$ python3 -q
>>> import numpy as np
>>> np.set_printoptions(suppress=True, linewidth=160)
>>> m1 = np.load("m.npy")
>>> m1
array([[-0.3 ,  1.6 ,  0.8 , -1.1 ],
       [-0.8 ,  0.6 ,  0.3 ,  1.5 ],
       [ 1.7 ,  3.41,  1.7 ,  1.8 ],
       [-1.7 , -2.42, -1.2 , -0.3 ],
       [ 0.1 ,  0.38,  0.2 , -1.1 ],
       [ 1.2 ,  2.42,  1.2 , -0.1 ],
       [ 0.2 , -1.42, -0.7 , -0.9 ],
       [-0.8 , -2.57, -1.3 , -0.4 ],
       [-0.7 ,  2.39,  1.2 ,  0.4 ],
       [ 1.  , -2.4 , -1.2 ,  0.  ],
       [ 0.9 , -0.42, -0.2 , -1.1 ],
       [ 0.2 ,  0.39,  0.2 , -0.9 ],
       [ 1.9 ,  1.21,  0.6 , -0.5 ],
       [ 1.2 , -0.8 , -0.4 ,  0.  ],
       [-0.4 , -2.2 , -1.1 , -0.1 ],
       [-1.4 ,  0.2 ,  0.1 , -1.7 ],
       [-0.6 ,  0.58,  0.3 , -1.1 ],
       [-1.1 , -3.44, -1.7 ,  0.8 ],
       [ 0.1 ,  0.39,  0.2 , -0.4 ],
       [ 0.6 ,  0.16,  0.1 ,  1.  ],
       [-2.  ,  1.6 ,  0.8 ,  0.5 ],
       [ 1.3 ,  0.96,  0.5 ,  1.2 ],
       [-2.1 ,  1.21,  0.6 ,  0.2 ],
       [ 0.4 , -0.17, -0.1 , -0.9 ],
       [ 1.6 ,  1.61,  0.8 ,  0.4 ],
       [ 0.8 ,  0.41,  0.2 ,  1.1 ],
       [ 1.8 ,  0.62,  0.3 , -0.9 ]])
>>> M2 = np.array([[8, 4], [9, 6], [6, 2], [3, 8]])
>>> np.linalg.matrix_rank(np.vstack([m1, M2.T]))
np.int64(4)
>>> np.round(np.einsum("ij->j", m1), 2)
array([ 3.1,  4.3,  2.2, -2.6])
>>> np.vstack([m1, M2.T]).shape
(29, 4)
>>> Uu, s, Vt = np.linalg.svd(m1)
>>> np.argmax(s[:-1] / (s[1:] + 1e-6)) + 1
np.int64(3)
>>> s.round(2)
array([9.9 , 5.71, 4.58, 0.04])
>>> M2 = Uu[:, :3] @ np.diag(s[:3]) @ Vt[:3]
>>> np.round(np.abs(m1 - M2).max(), 2)
np.float64(0.02)
>>> np.linalg.matrix_rank(M2)
np.int64(3)
>>> C2 = np.cov(m1, rowvar=False)
>>> np.round(np.corrcoef(m1.T), 2)
array([[1.  , 0.27, 0.26, 0.1 ],
       [0.27, 1.  , 1.  , 0.2 ],
       [0.26, 1.  , 1.  , 0.2 ],
       [0.1 , 0.2 , 0.2 , 1.  ]])
>>> np.argsort(-m1.std(axis=0).round(6), kind="stable")
array([1, 0, 3, 2])
>>> np.round(np.linalg.eigvalsh(C2)[::-1], 2) + 0
array([3.73, 1.25, 0.79, 0.  ])
>>> np.round(np.polyfit(m1[:, 3], m1[:, 2], 1), 2)
array([0.18, 0.1 ])
>>> np.argwhere(np.triu(np.abs(np.corrcoef(m1.T)) > 0.8, 1))
array([[1, 2]])
>>> M2 = np.c_[m1[:, :2] @ np.array([[1, 3], [-3, 0]]), np.array([1, -1, 2, 2, 2, -1, 3, -3, 0, -3, 1, 1, 0, -1, -1, 0, -1, 1, -3, 3, -1, 0, -3, 2, 0, -3, 2])]
>>> print(M2.round(2))
[[-5.1  -0.9   1.  ]
 [-2.6  -2.4  -1.  ]
 [-8.53  5.1   2.  ]
 [ 5.56 -5.1   2.  ]
 [-1.04  0.3   2.  ]
 [-6.06  3.6  -1.  ]
 [ 4.46  0.6   3.  ]
 [ 6.91 -2.4  -3.  ]
 [-7.87 -2.1   0.  ]
 [ 8.2   3.   -3.  ]
 [ 2.16  2.7   1.  ]
 [-0.97  0.6   1.  ]
 [-1.73  5.7   0.  ]
 [ 3.6   3.6  -1.  ]
 [ 6.2  -1.2  -1.  ]
 [-2.   -4.2   0.  ]
 [-2.34 -1.8  -1.  ]
 [ 9.22 -3.3   1.  ]
 [-1.07  0.3  -3.  ]
 [ 0.12  1.8   3.  ]
 [-6.8  -6.   -1.  ]
 [-1.58  3.9   0.  ]
 [-5.73 -6.3  -3.  ]
 [ 0.91  1.2   2.  ]
 [-3.23  4.8   0.  ]
 [-0.43  2.4  -3.  ]
 [-0.06  5.4   2.  ]]
>>> np.linalg.matrix_rank(np.c_[m1, M2])
np.int64(5)
>>> np.linalg.matrix_rank(M2)
np.int64(3)
